In [1]: import numpy as np

In [2]: np.set_printoptions(precision=2, suppress=True, linewidth=140, legacy="1.25")

In [3]: def rnd(a):
   ...:     return np.round(a, 2) + 0
   ...: 

In [4]: arr = np.array([[2, 0, 2, -2, 2, -1],
   ...:     [0, 0, 1, 2, -1, -2],
   ...:     [-2, -1, 2, 1, 0, 1],
   ...:     [0, -1, 1, 0, 2, -1]])

In [5]: print(arr)
[[ 2  0  2 -2  2 -1]
 [ 0  0  1  2 -1 -2]
 [-2 -1  2  1  0  1]
 [ 0 -1  1  0  2 -1]]

In [6]: cov = arr.T @ arr

In [7]: print(np.diag(cov))
[ 8  2 10  9  9  7]

In [8]: print(np.linalg.matrix_rank(cov))
4

In [9]: print(np.allclose(cov, cov.T))
True

In [10]: print(rnd(np.linalg.svd(arr, compute_uv=False) ** 2))
[21.21 13.23  8.47  2.09]

In [11]: print(cov)
[[ 8  2  0 -6  4 -4]
 [ 2  2 -3 -1 -2  0]
 [ 0 -3 10  0  5 -3]
 [-6 -1  0  9 -6 -1]
 [ 4 -2  5 -6  9 -2]
 [-4  0 -3 -1 -2  7]]

In [12]: A = np.load("m.npy")

In [13]: print(A)
[[1.   0.5  0.25 0.12 0.06 0.03 0.02]
 [0.5  1.   0.5  0.25 0.12 0.06 0.03]
 [0.25 0.5  1.   0.5  0.25 0.12 0.06]
 [0.12 0.25 0.5  1.   0.5  0.25 0.12]
 [0.06 0.12 0.25 0.5  1.   0.5  0.25]
 [0.03 0.06 0.12 0.25 0.5  1.   0.5 ]
 [0.02 0.03 0.06 0.12 0.25 0.5  1.  ]]

In [14]: r0, v = A[1], A[6]

In [15]: print(r0 @ v)
0.19

In [16]: pr = (r0 @ v) / (r0 @ r0) * r0

In [17]: print(rnd((v - pr) @ r0))
0.0

In [18]: print(np.linalg.matrix_rank(np.outer(r0, v)))
1

In [19]: print(rnd(v - pr))
[-0.04 -0.09  0.    0.09  0.24  0.49  1.  ]

In [20]: w, V = np.linalg.eigh(A)

In [21]: print(rnd(w))
[0.35 0.39 0.48 0.66 1.01 1.62 2.49]

In [22]: print(rnd(np.abs(V[:, -1])))
[0.26 0.37 0.44 0.46 0.44 0.37 0.26]

In [23]: print(rnd(V.T @ V))
[[1. 0. 0. 0. 0. 0. 0.]
 [0. 1. 0. 0. 0. 0. 0.]
 [0. 0. 1. 0. 0. 0. 0.]
 [0. 0. 0. 1. 0. 0. 0.]
 [0. 0. 0. 0. 1. 0. 0.]
 [0. 0. 0. 0. 0. 1. 0.]
 [0. 0. 0. 0. 0. 0. 1.]]

In [24]: print(rnd(np.linalg.eigvalsh(A + 5 * np.eye(7))))
[5.35 5.39 5.48 5.66 6.01 6.62 7.49]

In [25]: M2 = A / np.linalg.norm(A, axis=1, keepdims=True)

In [26]: cov = M2 @ M2.T

In [27]: print(rnd(cov[1]))
[0.8  1.   0.8  0.55 0.35 0.21 0.13]

In [28]: print(rnd(np.linalg.norm(M2, axis=1)))
[1. 1. 1. 1. 1. 1. 1.]

In [29]: K = np.loadtxt("data.csv", delimiter=",")

In [30]: print(K)
[[8. 2. 0. 0.]
 [0. 3. 3. 2.]
 [1. 0. 1. 1.]
 [3. 1. 1. 9.]]

In [31]: print(K.mean(axis=0))
[3.   1.5  1.25 3.  ]

In [32]: print(K.shape)
(4, 4)

In [33]: print(rnd(np.linalg.norm(K)))
13.6

In [34]: rng = np.random.default_rng(6720)

In [35]: z = rng.permutation(4)

In [36]: print(z)
[3 1 2 0]

In [37]: M2 = K[z][:, z]

In [38]: print(M2)
[[9. 1. 1. 3.]
 [2. 3. 3. 0.]
 [1. 0. 1. 1.]
 [0. 2. 0. 8.]]

In [39]: print(np.allclose(M2, K))
False

In [40]: print(rnd(np.sort(np.abs(np.linalg.eigvals(M2)))))
[ 1.42  2.43  6.82 10.32]

In [41]: print(np.diag(M2))
[9. 3. 1. 8.]

In [42]: print(rnd(np.linalg.det(M2)), rnd(np.linalg.det(K[z])))
244.0 -244.0
